% python3 -q
>>> import numpy as np
>>> import numpy.linalg as la
>>> np.set_printoptions(precision=1, suppress=True, linewidth=100)
>>> def rnd(a):
...     return np.round(a, 1) + 0
... 
>>> feats = np.loadtxt("case18.csv", delimiter=",")
>>> feats
array([[ -0.1,   0.9,  -0.4],
       [ -2. ,   1.6,   3.1],
       [ -0.2,   0.5,  -2.8],
       [  8.1,   4.1,  -1.7],
       [ -2.3,  -1.5,  -1.1],
       [ -1.8,   1. ,  -6.3],
       [  6.5,  -2.1,   2.8],
       [ -9.7,  -7. ,  -3.9],
       [-10.3,   0.1,   0.7],
       [ -5.3,   1.1,   3.2],
       [  0.5,  -7. ,  -3.7],
       [ -1.1,  -0.2,  -0.7],
       [ -0.7,   3.5,   3.9],
       [ -1.3,   0.9,   1.7],
       [ -1.9,   2.1,   2.9],
       [ -4.7,   1.6,  -7.5],
       [ -3.8,  -2. ,   5.5],
       [ -1.7,  -8.1,  -0.5],
       [  8.3,  -3.4,   6.5],
       [ -1.5,  -1.2,   4.9],
       [ -1.2,  -0.9,   0.9],
       [  3.1,   2.6,  -7.3],
       [ -1.5,  -4.2,   4.1],
       [  4.6,  10.9, -10.1],
       [-11.2,   2.4,   1.8],
       [ 10.8,   2.7,   3.9],
       [ -5.5,  -1. ,  -0.8],
       [  4.6,   1.7,  -2.6],
       [  3.7,   6. ,  -9. ],
       [ -1. ,  -2.7,   0.1],
       [ -2.3,   1.1,  -2.4],
       [  6.8,   4.5,  -4.7],
       [  4.9,   3.7,  -4.9],
       [  2.2,  -0.6,   1.2],
       [ -1.3,   0.1,   3.8]])
>>> cen = feats - feats.mean(axis=0)
>>> V = la.svd(cen)[2][:2]
>>> M2 = cen - cen @ V.T @ V
>>> print(rnd(M2.std(axis=0)))
[0.7 2.4 1.4]
>>> M2 = np.c_[feats[:, :2] @ np.array([[1, -3], [-3, 2]]), np.array([0, 1, -1, 1, -2, 2, 1, 2, 3, 3, 3, 0, 2, 1, 2, -3, -1, 1, 3, 3, -3, 2, 1, 0, 1, -1, 3, -1, 3, 0, -2, 1, -1, 1, 1])]
>>> rnd(M2)
array([[ -2.8,   2.1,   0. ],
       [ -6.8,   9.2,   1. ],
       [ -1.7,   1.6,  -1. ],
       [ -4.2, -16.1,   1. ],
       [  2.2,   3.9,  -2. ],
       [ -4.8,   7.4,   2. ],
       [ 12.8, -23.7,   1. ],
       [ 11.3,  15.1,   2. ],
       [-10.6,  31.1,   3. ],
       [ -8.6,  18.1,   3. ],
       [ 21.5, -15.5,   3. ],
       [ -0.5,   2.9,   0. ],
       [-11.2,   9.1,   2. ],
       [ -4. ,   5.7,   1. ],
       [ -8.2,   9.9,   2. ],
       [ -9.5,  17.3,  -3. ],
       [  2.2,   7.4,  -1. ],
       [ 22.6, -11.1,   1. ],
       [ 18.5, -31.7,   3. ],
       [  2.1,   2.1,   3. ],
       [  1.5,   1.8,  -3. ],
       [ -4.7,  -4.1,   2. ],
       [ 11.1,  -3.9,   1. ],
       [-28.1,   8. ,   0. ],
       [-18.4,  38.4,   1. ],
       [  2.7, -27. ,  -1. ],
       [ -2.5,  14.5,   3. ],
       [ -0.5, -10.4,  -1. ],
       [-14.3,   0.9,   3. ],
       [  7.1,  -2.4,   0. ],
       [ -5.6,   9.1,  -2. ],
       [ -6.7, -11.4,   1. ],
       [ -6.2,  -7.3,  -1. ],
       [  4. ,  -7.8,   1. ],
       [ -1.6,   4.1,   1. ]])
>>> rnd(la.norm(la.qr(feats)[0].T @ M2, axis=0) ** 2 / ((M2 ** 2).sum(axis=0) + 1e-12))
array([1., 1., 0.])
>>> print(rnd(la.norm(M2 - feats @ la.lstsq(feats, M2)[0], axis=0)))
[ 0.  0. 11.]
>>> G = np.cov(feats, rowvar=False)
>>> rnd(la.eigvalsh(G)[::-1])
array([30.5, 19.3,  8.5])
>>> np.argsort(-feats.std(axis=0).round(6), kind="stable")
array([0, 2, 1])
>>> print(np.median(feats, axis=0))
[-1.2  0.9 -0.4]
>>> print(rnd(np.polyfit(feats[:, 0], feats[:, 2], 1)))
[-0.1 -0.6]
>>> def softmax(z):
...     e = np.exp(z - z.max(axis=-1, keepdims=True))
...     return e / e.sum(axis=-1, keepdims=True)
... 
>>> rnd(softmax(feats).sum(axis=1))
array([1., 1., 1., 1., 1., 1., 1., 1., 1., 1., 1., 1., 1., 1., 1., 1., 1., 1., 1., 1., 1., 1., 1.,
       1., 1., 1., 1., 1., 1., 1., 1., 1., 1., 1., 1.])
>>> S = feats @ feats.T / np.sqrt(3)
>>> print(rnd(softmax(S)[28] @ feats))
[  4.6  10.9 -10.1]
>>> print(softmax(S).round(6).argmax(axis=1))
[23 24 23 23  7 23 18  7 24 24 10  7 12 24 24 15 16  7 18 16  7 23 22 23 24 25  7 23 23  7 15 23 23
 18 16]
>>> M2 = feats / la.norm(feats, axis=1, keepdims=True)
>>> G = M2 @ M2.T
>>> rnd(G[16])
array([-0.5,  0.8, -0.8, -0.7,  0.3, -0.6, -0.1,  0.3,  0.6,  0.8, -0.1,  0.1,  0.5,  0.8,  0.7,
       -0.4,  1. ,  0.3,  0.1,  1. ,  0.9, -1. ,  0.9, -0.9,  0.6, -0.3,  0.5, -0.9, -0.9,  0.5,
       -0.3, -0.9, -1. ,  0. ,  0.9])
>>> (G - 2 * np.eye(35)).round(6).argmax(axis=1)
array([23, 13,  5, 27,  7,  2, 33,  4, 24, 24, 17,  4, 14,  1,  1, 30, 19, 29, 33, 34, 16, 28, 20,
       28,  8, 33,  8, 31, 23, 17, 15, 32, 31,  6, 19])
>>> np.argwhere(np.triu(np.abs(G) > 0.95, 1))
array([[ 1, 13],
       [ 1, 14],
       [ 2,  5],
       [ 4,  7],
       [ 4, 25],
       [ 5, 15],
       [ 6, 18],
       [ 6, 33],
       [ 8, 24],
       [ 8, 26],
       [11, 25],
       [13, 14],
       [15, 30],
       [16, 19],
       [16, 21],
       [16, 32],
       [17, 29],
       [18, 30],
       [18, 33],
       [19, 21],
       [19, 34],
       [20, 27],
       [20, 31],
       [20, 32],
       [21, 28],
       [22, 23],
       [22, 28],
       [23, 28],
       [25, 26],
       [27, 31],
       [27, 32],
       [30, 33],
       [31, 32]])
>>> print(rnd(la.norm(M2, axis=1)))
[1. 1. 1. 1. 1. 1. 1. 1. 1. 1. 1. 1. 1. 1. 1. 1. 1. 1. 1. 1. 1. 1. 1. 1. 1. 1. 1. 1. 1. 1. 1. 1. 1.
 1. 1.]
>>> F = np.load("arr.npy")
>>> F
array([[ 8, 12, 11, 17,  9,  7,  6, 11],
       [12, 16,  6, 10,  5,  2,  3,  7],
       [11,  6, 10,  4, 14, 10, 10,  1],
       [17, 10,  4, 18, 13,  7, 10,  5],
       [ 9,  5, 14, 13, 16, 14, 10,  4],
       [ 7,  2, 10,  7, 14, 16,  8, 11],
       [ 6,  3, 10, 10, 10,  8,  0,  8],
       [11,  7,  1,  5,  4, 11,  8,  4]])
>>> rng = np.random.default_rng(639)
>>> idx = rng.permutation(8)
>>> M2 = F[:, idx] * rng.choice([-1, 1], 8)
>>> M2
array([[  9,   6,   7, -17,  11,  12, -11,  -8],
       [  5,   3,   2, -10,   7,  16,  -6, -12],
       [ 14,  10,  10,  -4,   1,   6, -10, -11],
       [ 13,  10,   7, -18,   5,  10,  -4, -17],
       [ 16,  10,  14, -13,   4,   5, -14,  -9],
       [ 14,   8,  16,  -7,  11,   2, -10,  -7],
       [ 10,   0,   8, -10,   8,   3, -10,  -6],
       [  4,   8,  11,  -5,   4,   7,  -1, -11]])
>>> Uu, _, Vh = la.svd(F.T @ M2)
>>> rnd(la.lstsq(F, M2)[0])
array([[ 0.,  0.,  0.,  0.,  0.,  0.,  0., -1.],
       [ 0.,  0.,  0.,  0.,  0.,  1.,  0.,  0.],
       [ 0.,  0.,  0.,  0.,  0.,  0., -1.,  0.],
       [ 0.,  0.,  0., -1.,  0.,  0.,  0.,  0.],
       [ 1.,  0.,  0.,  0.,  0.,  0.,  0.,  0.],
       [ 0.,  0.,  1.,  0.,  0.,  0.,  0.,  0.],
       [ 0.,  1.,  0.,  0.,  0.,  0.,  0.,  0.],
       [ 0.,  0.,  0.,  0.,  1.,  0.,  0.,  0.]])
>>> idx
array([4, 6, 5, 3, 7, 1, 2, 0])
>>> O, V = la.qr(F[:, :2])[0], la.qr(F[:, 2:])[0]
>>> sv = la.svd(O.T @ V, compute_uv=False)
>>> rnd(np.degrees(np.arccos(sv.clip(0, 1))))
array([ 4.5, 19.1])
>>> rnd(sv)
array([1. , 0.9])
>>> print(rnd(la.norm(O @ O.T - V @ V.T, 2)))
1.0
>>> (sv > 0.9).sum()
np.int64(2)
>>> u = np.array([-1, 1, -1, -1, -1])
>>> mat = np.array([np.roll(u, i) for i in range(5)])
>>> mat
array([[-1,  1, -1, -1, -1],
       [-1, -1,  1, -1, -1],
       [-1, -1, -1,  1, -1],
       [-1, -1, -1, -1,  1],
       [ 1, -1, -1, -1, -1]])
>>> O = mat.astype(float).copy()
>>> for j in range(5):
...     O[:, j] -= O[:, :j] @ (O[:, :j].T @ O[:, j])
...     O[:, j] /= la.norm(O[:, j])
... 
>>> print(rnd(O.T @ mat))
[[2.2 0.4 0.4 0.4 0.4]
 [0.  2.2 0.4 0.4 0.4]
 [0.  0.  2.2 0.3 0.3]
 [0.  0.  0.  2.1 0.3]
 [0.  0.  0.  0.  2.1]]
>>> print(rnd(O.T @ O))
[[1. 0. 0. 0. 0.]
 [0. 1. 0. 0. 0.]
 [0. 0. 1. 0. 0.]
 [0. 0. 0. 1. 0.]
 [0. 0. 0. 0. 1.]]
